% python3 -q
>>> import numpy as np
>>> from numpy import linalg as LA
>>> np.set_printoptions(precision=2, suppress=True, linewidth=200)
>>> def rnd(a):
...     return np.round(a, 2) + 0
... 
>>> sv = 10 * 0.9 ** np.arange(5)
>>> Q, _ = LA.qr(np.array([[-2.3, -0.3, -0.1, 0.9, 0.4],
...     [-1.6, 1.2, -0.6, -0.6, -0.3],
...     [-1.0, -1.3, -1.1, 0.2, -0.1],
...     [0.3, -1.1, -0.6, -0.9, 0.5],
...     [0.9, 0.6, -0.3, -0.3, -0.1]]))
>>> rng = np.random.default_rng(16531)
>>> mat = rng.normal(size=(30, 5)) * sv @ Q
>>> rnd(mat)
array([[  0.37,   6.72,  -6.36,  -8.04,  -5.5 ],
       [ -6.57,  -6.9 ,  -0.34,  -7.1 ,  12.36],
       [  2.88,  18.37, -16.91,   0.41,   4.23],
       [-14.21,  -0.29,  -7.91,   4.03,   7.54],
       [  1.58,   0.8 ,   6.91,  11.58, -10.01],
       [ -4.32,  -2.22,   1.39,   0.74,   5.92],
       [  6.19,   8.72,   1.07,  -5.65,  -7.19],
       [ -3.49,  -1.71,  -2.21,  -2.42,  -2.76],
       [  2.1 ,   5.76, -10.45,   9.73,  -6.5 ],
       [ 19.87,  -3.57,  -1.7 ,   4.48, -13.57],
       [ -5.31, -10.07,  -0.57,  -8.4 ,   1.56],
       [  7.73, -16.11,  -8.06,  -6.8 , -15.72],
       [  5.51,  -3.49,   6.27, -16.02,   2.76],
       [ -2.18,   4.56,   1.9 ,   5.95,   4.67],
       [  0.82,  15.98,  -4.08,  -1.01,   6.95],
       [-20.32,  -2.51,  -6.17,   9.04,   1.09],
       [ -6.71,  10.81,  12.18,  -8.21,  -1.79],
       [-11.79,  -3.13,  -8.28,  -6.68,   3.12],
       [  5.28,   4.19,  11.64,   9.83,  -0.47],
       [-13.33,  -3.84,   0.86,  -1.31,   9.85],
       [ -6.03,  -0.69,   5.07,  -6.11, -10.52],
       [-10.2 , -10.31,  -4.87,  -4.27,  -2.73],
       [ 12.95,   7.36,   4.2 ,   0.58,   5.01],
       [  8.05,   8.36,   7.61,   4.97, -10.72],
       [  0.44,  10.82,   3.11,  -4.52,   2.35],
       [  5.4 ,   1.85,  -2.01,   6.31,  -1.25],
       [ -6.04,  -0.22,  11.29,  -6.33,   5.16],
       [-12.53,  11.48,  -6.05, -13.66,  -1.09],
       [  2.13,   6.11,   4.95,   8.33,  -5.42],
       [  3.07,  -2.67,   2.63,  -0.59,  12.43]])
>>> D = LA.norm(mat[:, None] - mat[None], axis=-1)
>>> np.flatnonzero(D[14] < D.mean() / 2)
array([14, 24])
>>> D[14].round(6).argsort(kind="stable")[:4]
array([14, 24,  2, 13])
>>> (D + 1e9 * np.eye(30)).round(6).argmin(axis=1)
array([ 6, 19, 14, 15, 28, 13,  0,  5, 25, 23, 21,  9, 10,  5, 24,  3, 24, 21, 28,  1,  7, 10, 25, 28, 14, 28,  5,  0,  4,  5])
>>> D.mean(axis=1).argmax()
np.int64(11)
>>> x0 = np.array([3, 1, 3, 2, 1])
>>> y = mat @ x0
>>> rnd(LA.lstsq(mat, y)[0])
array([3., 1., 3., 2., 1.])
>>> rnd(LA.pinv(mat) @ mat)
array([[1., 0., 0., 0., 0.],
       [0., 1., 0., 0., 0.],
       [0., 0., 1., 0., 0.],
       [0., 0., 0., 1., 0.],
       [0., 0., 0., 0., 1.]])
>>> y = y + 0.3 * rng.normal(size=30)
>>> rnd(y)
array([-32.34, -29.83, -18.77, -51.31,  39.72,  -3.36,  11.99, -26.39,  -6.16,  46.02, -42.81, -46.66,   2.17,  20.53,  10.85, -62.91,   8.63, -73.32,  73.64, -33.89, -26.23, -66.8 ,  65.48,  55.03,
        14.66,  23.27,   7.9 , -73.11,  38.3 ,  25.74])
>>> beta, *_ = LA.lstsq(mat, y)
>>> beta.round()
array([3., 1., 3., 2., 1.])
>>> rnd(beta)
array([3.  , 1.  , 3.  , 2.01, 1.  ])
>>> rnd(mat.T @ (y - mat @ beta))
array([0., 0., 0., 0., 0.])
>>> lab = rng.integers(0, 3, 6)
>>> W0 = (lab[:, None] == lab) * -2 + np.eye(6)
>>> W0
array([[-1.,  0.,  0.,  0.,  0., -2.],
       [ 0., -1., -2.,  0.,  0.,  0.],
       [ 0., -2., -1.,  0.,  0.,  0.],
       [ 0.,  0.,  0., -1., -2.,  0.],
       [ 0.,  0.,  0., -2., -1.,  0.],
       [-2.,  0.,  0.,  0.,  0., -1.]])
>>> rnd(np.sort(LA.eigvals(W0).real))
array([-3., -3., -3.,  1.,  1.,  1.])
>>> np.flatnonzero(LA.matrix_power((W0 != 0) + (W0.T != 0) + np.eye(6), 6)[0])
array([0, 5])
>>> W0 @ W0
array([[5., 0., 0., 0., 0., 4.],
       [0., 5., 4., 0., 0., 0.],
       [0., 4., 5., 0., 0., 0.],
       [0., 0., 0., 5., 4., 0.],
       [0., 0., 0., 4., 5., 0.],
       [4., 0., 0., 0., 0., 5.]])
>>> (W0 != 0).astype(int)
array([[1, 0, 0, 0, 0, 1],
       [0, 1, 1, 0, 0, 0],
       [0, 1, 1, 0, 0, 0],
       [0, 0, 0, 1, 1, 0],
       [0, 0, 0, 1, 1, 0],
       [1, 0, 0, 0, 0, 1]])
>>> rnd(LA.det(W0))
np.float64(-27.0)
>>> Y = LA.inv(W0)
>>> rnd(LA.det(W0) * Y)
array([[-9.,  0.,  0.,  0.,  0., 18.],
       [ 0., -9., 18.,  0.,  0.,  0.],
       [ 0., 18., -9.,  0.,  0.,  0.],
       [ 0.,  0.,  0., -9., 18.,  0.],
       [ 0.,  0.,  0., 18., -9.,  0.],
       [18.,  0.,  0.,  0.,  0., -9.]])
>>> rnd(Y)
array([[ 0.33,  0.  ,  0.  ,  0.  ,  0.  , -0.67],
       [ 0.  ,  0.33, -0.67,  0.  ,  0.  ,  0.  ],
       [ 0.  , -0.67,  0.33,  0.  ,  0.  ,  0.  ],
       [ 0.  ,  0.  ,  0.  ,  0.33, -0.67,  0.  ],
       [ 0.  ,  0.  ,  0.  , -0.67,  0.33,  0.  ],
       [-0.67,  0.  ,  0.  ,  0.  ,  0.  ,  0.33]])
>>> np.allclose(Y, W0.T)
False
>>> rnd(LA.det(W0) * LA.det(Y))
np.float64(1.0)
>>> W0 @ Y
array([[1., 0., 0., 0., 0., 0.],
       [0., 1., 0., 0., 0., 0.],
       [0., 0., 1., 0., 0., 0.],
       [0., 0., 0., 1., 0., 0.],
       [0., 0., 0., 0., 1., 0.],
       [0., 0., 0., 0., 0., 1.]])
>>> rnd(LA.cond(W0))
np.float64(3.0)
>>> rnd(LA.matrix_power(Y, 3))
array([[ 0.48,  0.  ,  0.  ,  0.  ,  0.  , -0.52],
       [ 0.  ,  0.48, -0.52,  0.  ,  0.  ,  0.  ],
       [ 0.  , -0.52,  0.48,  0.  ,  0.  ,  0.  ],
       [ 0.  ,  0.  ,  0.  ,  0.48, -0.52,  0.  ],
       [ 0.  ,  0.  ,  0.  , -0.52,  0.48,  0.  ],
       [-0.52,  0.  ,  0.  ,  0.  ,  0.  ,  0.48]])
>>> rnd(np.trace(Y))
np.float64(2.0)
>>> rnd(Y @ Y)
array([[ 0.56,  0.  ,  0.  ,  0.  ,  0.  , -0.44],
       [ 0.  ,  0.56, -0.44,  0.  ,  0.  ,  0.  ],
       [ 0.  , -0.44,  0.56,  0.  ,  0.  ,  0.  ],
       [ 0.  ,  0.  ,  0.  ,  0.56, -0.44,  0.  ],
       [ 0.  ,  0.  ,  0.  , -0.44,  0.56,  0.  ],
       [-0.44,  0.  ,  0.  ,  0.  ,  0.  ,  0.56]])
>>> rnd(LA.det(Y))
np.float64(-0.04)
>>> rnd(np.abs(LA.eigvals(Y)).max())
np.float64(1.0)
>>> feats = np.array([[-2.95, -3.0, 0.0, 0.0, 1.0, -1.0],
...     [-3.0, -2.95, 0.0, 3.0, 1.0, 3.0],
...     [3.0, -1.0, 1.05, 1.0, -2.0, 3.0],
...     [2.0, -2.0, 1.0, -0.95, 3.0, -2.0],
...     [3.0, 1.0, 2.0, -2.0, 3.05, 1.0],
...     [-3.0, -3.0, 0.0, 0.0, 1.0, -0.95]])
>>> Y = feats / np.sqrt((feats ** 2).mean(axis=1, keepdims=True))
>>> LA.matrix_rank(feats - feats.mean(axis=1, keepdims=True))
np.int64(5)
>>> E = np.load("m.npy")
>>> E
array([[1.  , 0.9 , 0.81],
       [0.9 , 1.  , 0.9 ],
       [0.81, 0.9 , 1.  ]])
>>> rnd(LA.eigvalsh(W0).min())
np.float64(-3.0)
>>> [round(float(LA.det(W0[:i, :i])), 2) + 0 for i in range(1, 7)]
[-1.0, 1.0, 3.0, -3.0, -9.0, -27.0]
>>> low = LA.cholesky(E)
>>> E / np.sqrt(np.outer(np.diag(E), np.diag(E)))
array([[1.  , 0.9 , 0.81],
       [0.9 , 1.  , 0.9 ],
       [0.81, 0.9 , 1.  ]])
>>> LA.eigvalsh(E).min() > 0
np.True_
>>> u = np.array([-2, 1, 0])
>>> rnd(np.polyval(u, E[2]))
array([-0.5 , -0.72, -1.  ])
>>> rnd(np.cross(E[2, :3], E[0, :3]))
array([-0.17,  0.34, -0.17])
>>> rnd(np.array([np.convolve(row, u, "same") for row in E]))
array([[-0.8 , -0.72,  0.81],
       [-1.1 , -0.8 ,  0.9 ],
       [-0.99, -1.1 ,  1.  ]])
>>> Y = LA.inv(E)
>>> rnd(LA.inv(Y))
array([[1.  , 0.9 , 0.81],
       [0.9 , 1.  , 0.9 ],
       [0.81, 0.9 , 1.  ]])
>>> rnd(LA.det(E) * LA.det(Y))
np.float64(1.0)
>>> rnd(Y)
array([[ 5.26, -4.74,  0.  ],
       [-4.74,  9.53, -4.74],
       [ 0.  , -4.74,  5.26]])
>>> rnd(LA.cond(E))
np.float64(39.53)
>>> rnd(LA.det(E) * Y)
array([[ 0.19, -0.17,  0.  ],
       [-0.17,  0.34, -0.17],
       [ 0.  , -0.17,  0.19]])
>>> blk = np.stack([W0, 2 * W0, W0[::-1]])
>>> (blk @ W0.T).shape
(3, 6, 6)
>>> rnd(LA.norm(blk, axis=(1, 2)))
array([ 5.48, 10.95,  5.48])
>>> blk.sum(axis=0)
array([[-5.,  0.,  0.,  0.,  0., -7.],
       [ 0., -3., -6., -2., -1.,  0.],
       [ 0., -6., -3., -1., -2.,  0.],
       [ 0., -2., -1., -3., -6.,  0.],
       [ 0., -1., -2., -6., -3.,  0.],
       [-7.,  0.,  0.,  0.,  0., -5.]])
>>> rnd(LA.det(blk))
array([  -27., -1728.,    27.])
>>> m1 = np.load("block6.npy")
>>> m1
array([[ 1,  1, -2],
       [ 0,  2,  1],
       [-3,  0, -2],
       [-1, -2,  2],
       [-1, -2,  2],
       [ 3, -3, -1]])
>>> Q, vecs = LA.qr(m1[:, :2])[0], LA.qr(m1[:, 2:])[0]
>>> sv = LA.svd(Q.T @ vecs, compute_uv=False)
>>> rnd(sv)
array([0.32])
>>> Y = np.c_[m1[:, :1] @ np.array([[1]]), np.array([3, 3, 3, 1, 3, 2])]
>>> Y
array([[ 1,  3],
       [ 0,  3],
       [-3,  3],
       [-1,  1],
       [-1,  3],
       [ 3,  2]])
>>> rnd(LA.norm(Y - m1 @ LA.lstsq(m1, Y)[0], axis=0))
array([0.  , 6.09])
>>> LA.matrix_rank(np.c_[m1, Y])
np.int64(4)
>>> rnd(LA.lstsq(m1, Y[:, 0])[0])
array([1., 0., 0.])
>>> u, g = m1[5], m1[3]
>>> u @ g
np.int64(1)
>>> pr = (u @ g) / (u @ u) * u
>>> rnd(LA.norm(u + g) ** 2 + LA.norm(u - g) ** 2)
np.float64(56.0)
>>> rnd(pr)
array([ 0.16, -0.16, -0.05])
>>> x0 = np.array([3, 1, 3])
>>> y = m1 @ x0
>>> rnd(LA.solve(m1.T @ m1, m1.T @ y))
array([3., 1., 3.])
>>> rnd(LA.pinv(m1) @ m1)
array([[1., 0., 0.],
       [0., 1., 0.],
       [0., 0., 1.]])
>>> y
array([ -2,   5, -15,   1,   1,   3])
>>> y = y + 0.3 * rng.normal(size=6)
>>> rnd(y)
array([ -1.67,   5.48, -15.28,   0.63,   1.08,   3.09])
>>> beta, *_ = LA.lstsq(m1, y)
>>> rnd(beta)
array([3.11, 1.1 , 3.03])
>>> rnd(m1.T @ (y - m1 @ beta))
array([0., 0., 0.])
>>> beta.round()
array([3., 1., 3.])
>>> [round(float(LA.norm(LA.solve(m1.T @ m1 + lam * np.eye(3), m1.T @ y))), 2) for lam in (0, 1, 10, 100)]
[4.48, 4.16, 2.56, 0.56]
>>> rnd(LA.norm(y - m1 @ beta))
np.float64(0.49)
>>> C2 = m1.T @ m1
>>> np.diag(C2)
array([21, 22, 18])
>>> np.trace(C2), (m1 ** 2).sum()
(np.int64(61), np.int64(61))
>>> np.allclose(C2, C2.T)
True
>>> rnd(LA.eigvalsh(C2)[::-1])
array([26.2 , 22.74, 12.06])
>>> F = np.load("w.npy")
>>> F
array([[-1, -2],
       [-2, -4],
       [-2, -4]])
>>> LA.lstsq(F[:-1].T, F[-1])[2]
np.int32(1)
>>> np.allclose(F[:-1].T @ LA.lstsq(F[:-1].T, F[-1])[0], F[-1])
True
>>> np.abs(np.diag(LA.qr(F)[1])) > 1e-9
array([ True, False])
>>> Uu, sv, VT = LA.svd(F)
>>> rnd(sv)
array([6.71, 0.  ])
>>> Y = Uu[:, :1] @ np.diag(sv[:1]) @ VT[:1]
>>> rnd(np.abs(F - Y).max())
np.float64(0.0)
>>> [round(float(x), 2) for x in LA.svd(F, compute_uv=False)[:3]]
[6.71, 0.0]
>>> rnd(LA.norm(F, 2) / LA.norm(F))
np.float64(1.0)
>>> LA.matrix_rank(F, rtol=0.1)
np.int64(1)
>>> M = np.load("mat.npy")
>>> M
array([[0, 1, 1],
       [1, 0, 0],
       [1, 0, 0]])
>>> rnd(LA.det(M.T))
np.float64(0.0)
>>> rnd(np.poly(M))
array([ 1.,  0., -2.,  0.])
>>> rnd(LA.eigvals(M))
array([ 1.41, -1.41,  0.  ])
>>> np.kron(np.eye(2, dtype=int), M)
array([[0, 1, 1, 0, 0, 0],
       [1, 0, 0, 0, 0, 0],
       [1, 0, 0, 0, 0, 0],
       [0, 0, 0, 0, 1, 1],
       [0, 0, 0, 1, 0, 0],
       [0, 0, 0, 1, 0, 0]])
>>> w, vecs = LA.eigh(M)
>>> x0 = np.array([5, -3, 2])
>>> rnd(vecs * np.maximum(w, 0) @ vecs.T)
array([[0.71, 0.5 , 0.5 ],
       [0.5 , 0.35, 0.35],
       [0.5 , 0.35, 0.35]])
>>> rnd(x0 @ M @ x0 / (x0 @ x0)), rnd(w[0]), rnd(w[-1])
(np.float64(-0.26), np.float64(-1.41), np.float64(1.41))
>>> x0 @ M @ x0
np.int64(-10)
>>> np.abs(np.diag(LA.qr(M)[1])) > 1e-9
array([ True,  True, False])
>>> LA.lstsq(M[:-1].T, M[-1])[2]
np.int32(2)
>>> np.unique(M.round(6), axis=0).shape
(2, 3)
>>> rnd(M @ LA.pinv(M) @ M)
array([[0., 1., 1.],
       [1., 0., 0.],
       [1., 0., 0.]])
>>> w, vecs = LA.eigh(M)
>>> rnd(LA.svd(M, compute_uv=False))
array([1.41, 1.41, 0.  ])
>>> rnd(np.abs(vecs[:, -1]))
array([0.71, 0.5 , 0.5 ])
>>> np.abs(vecs[:, -1]).round(6).argmax()
np.int64(0)
>>> rnd(vecs.T @ M @ vecs)
array([[-1.41,  0.  ,  0.  ],
       [ 0.  ,  0.  ,  0.  ],
       [ 0.  ,  0.  ,  1.41]])
>>> rnd(vecs.T @ vecs)
array([[1., 0., 0.],
       [0., 1., 0.],
       [0., 0., 1.]])
>>> rnd(w)
array([-1.41,  0.  ,  1.41])
>>> data = np.load("x.npy")
>>> data
array([[-1, -2,  0,  0],
       [-3,  2,  0,  0],
       [ 0,  0, -1, -2],
       [ 0,  0, -3,  2]])
>>> x0 = np.array([0, 2, 2, 2])
>>> data @ x0
array([-4,  4, -6, -2])
>>> data * x0
array([[ 0, -4,  0,  0],
       [ 0,  4,  0,  0],
       [ 0,  0, -2, -4],
       [ 0,  0, -6,  4]])
>>> (data * x0).sum(axis=1)
array([-4,  4, -6, -2])
>>> LA.norm(data @ x0) <= LA.norm(data, 2) * LA.norm(x0) + 1e-9
np.True_
>>> (data @ x0).argmax()
np.int64(1)
>>> data @ np.ones(4)
array([-3., -1., -3., -1.])
>>> x0 = np.array([0, 0, 4, 2])
>>> y = data @ x0
>>> beta, lr = np.zeros(4), 1 / LA.norm(data, 2) ** 2
>>> for i in range(3):
...     beta -= lr * data.T @ (data @ beta - y)
...     if i % 1 == 0: print(i, round(LA.norm(data @ beta - y), 2))
... 
0 5.6
1 3.52
2 2.21
>>> rnd(LA.cond(data))
np.float64(1.64)
>>> Y = data + rng.integers(-2, 3, (4, 2)) @ rng.integers(-2, 3, (2, 4))
>>> Y
array([[-1, -6, -4, -2],
       [-1,  4,  2,  0],
       [ 0,  0, -1, -2],
       [ 2, -4, -7, -1]])
>>> Y - data
array([[ 0, -4, -4, -2],
       [ 2,  2,  2,  0],
       [ 0,  0,  0,  0],
       [ 2, -4, -4, -3]])
>>> np.abs(Y - data).sum(axis=1)
array([10,  6,  0, 13])
>>> rnd(LA.svd(Y - data, compute_uv=False))
array([9.17, 2.98, 0.  , 0.  ])
